$ python -q
>>> import numpy as np
>>> import numpy.linalg as la
>>> np.set_printoptions(precision=2, suppress=True, linewidth=140, sign=" ")
>>> E = np.load("data.npy")
>>> print(E)
[[ 4.  1.  1.  1.  1.  1.]
 [ 1.  4.  1.  1.  1.  1.]
 [ 1.  1.  4.  1.  1.  1.]
 [ 1.  1.  1.  4.  1.  1.]
 [ 1.  1.  1.  1.  4.  1.]
 [ 1.  1.  1.  1.  1.  4.]]
>>> print(np.round(la.norm(E) ** 2 / la.norm(E, 2) ** 2, 2))
1.56
>>> print(E[2] @ E[0])
12.0
>>> print(round(la.norm(E[2], 1), 2), round(la.norm(E[2], np.inf), 2))
9.0 4.0
>>> out = la.inv(E)
>>> print(la.det(E) * out)
[[648. -81. -81. -81. -81. -81.]
 [-81. 648. -81. -81. -81. -81.]
 [-81. -81. 648. -81. -81. -81.]
 [-81. -81. -81. 648. -81. -81.]
 [-81. -81. -81. -81. 648. -81.]
 [-81. -81. -81. -81. -81. 648.]]
>>> print(round(float(la.det(E) * la.det(out)), 2))
1.0
>>> print(np.round(E @ out, 2) + 0)
[[ 1.  0.  0.  0.  0.  0.]
 [ 0.  1.  0.  0.  0.  0.]
 [ 0.  0.  1.  0.  0.  0.]
 [ 0.  0.  0.  1.  0.  0.]
 [ 0.  0.  0.  0.  1.  0.]
 [ 0.  0.  0.  0.  0.  1.]]
>>> print((np.abs(out) > 1e-9).astype(int))
[[ 1  1  1  1  1  1]
 [ 1  1  1  1  1  1]
 [ 1  1  1  1  1  1]
 [ 1  1  1  1  1  1]
 [ 1  1  1  1  1  1]
 [ 1  1  1  1  1  1]]
>>> theta = np.radians(180)
>>> r_ = np.eye(6)
>>> r_[4, 4] = r_[3, 3] = np.cos(theta)
>>> r_[4, 3], r_[3, 4] = -np.sin(theta), np.sin(theta)
>>> print(r_.round(2) + 0)
[[ 1.  0.  0.  0.  0.  0.]
 [ 0.  1.  0.  0.  0.  0.]
 [ 0.  0.  1.  0.  0.  0.]
 [ 0.  0.  0. -1.  0.  0.]
 [ 0.  0.  0.  0. -1.  0.]
 [ 0.  0.  0.  0.  0.  1.]]
>>> out = E @ r_.T
>>> print(out)
[[ 4.  1.  1. -1. -1.  1.]
 [ 1.  4.  1. -1. -1.  1.]
 [ 1.  1.  4. -1. -1.  1.]
 [ 1.  1.  1. -4. -1.  1.]
 [ 1.  1.  1. -1. -4.  1.]
 [ 1.  1.  1. -1. -1.  4.]]
>>> print(np.allclose(E @ E.T, out @ out.T))
True
